% ipython --no-banner

In [1]: import numpy as np

In [2]: np.set_printoptions(precision=3, suppress=True, linewidth=200, legacy="1.25")

In [3]: def rd(a):
   ...:     return np.round(a, 3) + 0
   ...: 

In [4]: Z = 10 * np.array([[-0.8, 0.7, -1.3, -0.2, 0.5, 0.0],
   ...:     [-0.2, 0.4, -0.8, 0.4, 0.6, -0.6],
   ...:     [2.7, -0.7, -1.6, 1.4, -0.6, -0.2]])

In [5]: rng = np.random.default_rng(317427)

In [6]: idx = rng.integers(0, 3, 19)

In [7]: data = Z[idx] + rng.normal(size=(19, 6))

In [8]: rd(data)
Out[8]: 
array([[ -9.166,   7.216, -13.697,  -2.973,   5.3  ,   0.61 ],
       [ -9.676,   7.547, -11.669,  -1.631,   5.808,   1.534],
       [ -3.486,   3.397, -10.196,   4.492,   6.344,  -6.393],
       [ 25.406,  -8.163, -16.289,  13.499,  -6.281,  -2.355],
       [ -0.36 ,   4.671,  -8.626,   3.37 ,   5.279,  -6.066],
       [ -8.646,   5.934, -12.916,  -2.263,   6.154,   1.977],
       [ -2.991,   3.333,  -8.113,   3.127,   4.421,  -6.699],
       [ -7.191,   6.148, -13.361,  -1.896,   5.892,   1.155],
       [ 27.039,  -6.471, -16.639,  14.357,  -6.748,  -0.965],
       [ -2.764,   2.937, -10.412,   5.456,   5.58 ,  -6.024],
       [ -2.085,   4.779,  -8.6  ,   4.936,   5.974,  -6.21 ],
       [ -7.152,   7.984, -13.301,  -1.712,   6.017,  -0.772],
       [ 26.728,  -5.279, -14.601,  13.547,  -4.826,  -3.761],
       [ -0.731,   2.669,  -7.566,   4.152,   4.47 ,  -6.738],
       [  0.225,   3.113,  -7.55 ,   6.061,   4.969,  -6.393],
       [ -9.317,   5.391, -12.906,  -2.152,   4.047,   0.263],
       [ -8.482,   5.9  , -12.533,  -1.216,   4.52 ,  -0.475],
       [ 27.241,  -5.878, -15.187,  13.406,  -5.762,  -1.821],
       [ 26.806,  -6.655, -15.779,  15.73 ,  -6.14 ,  -3.113]])

In [9]: M2 = np.c_[data[:, :1] @ np.array([[8]]), np.array([1, 2, 1, 0, 0, 2, 2, 2, 2, 1, 2, 2, 0, 1, 2, 1, 1, 1, 0])]

In [10]: rd(M2)
Out[10]: 
array([[-73.325,   1.   ],
       [-77.407,   2.   ],
       [-27.889,   1.   ],
       [203.246,   0.   ],
       [ -2.884,   0.   ],
       [-69.167,   2.   ],
       [-23.93 ,   2.   ],
       [-57.529,   2.   ],
       [216.314,   2.   ],
       [-22.113,   1.   ],
       [-16.677,   2.   ],
       [-57.216,   2.   ],
       [213.826,   0.   ],
       [ -5.844,   1.   ],
       [  1.8  ,   2.   ],
       [-74.538,   1.   ],
       [-67.855,   1.   ],
       [217.927,   1.   ],
       [214.447,   0.   ]])

In [11]: rd(np.linalg.lstsq(data, M2[:, 0])[0])
Out[11]: array([8., 0., 0., 0., 0., 0.])
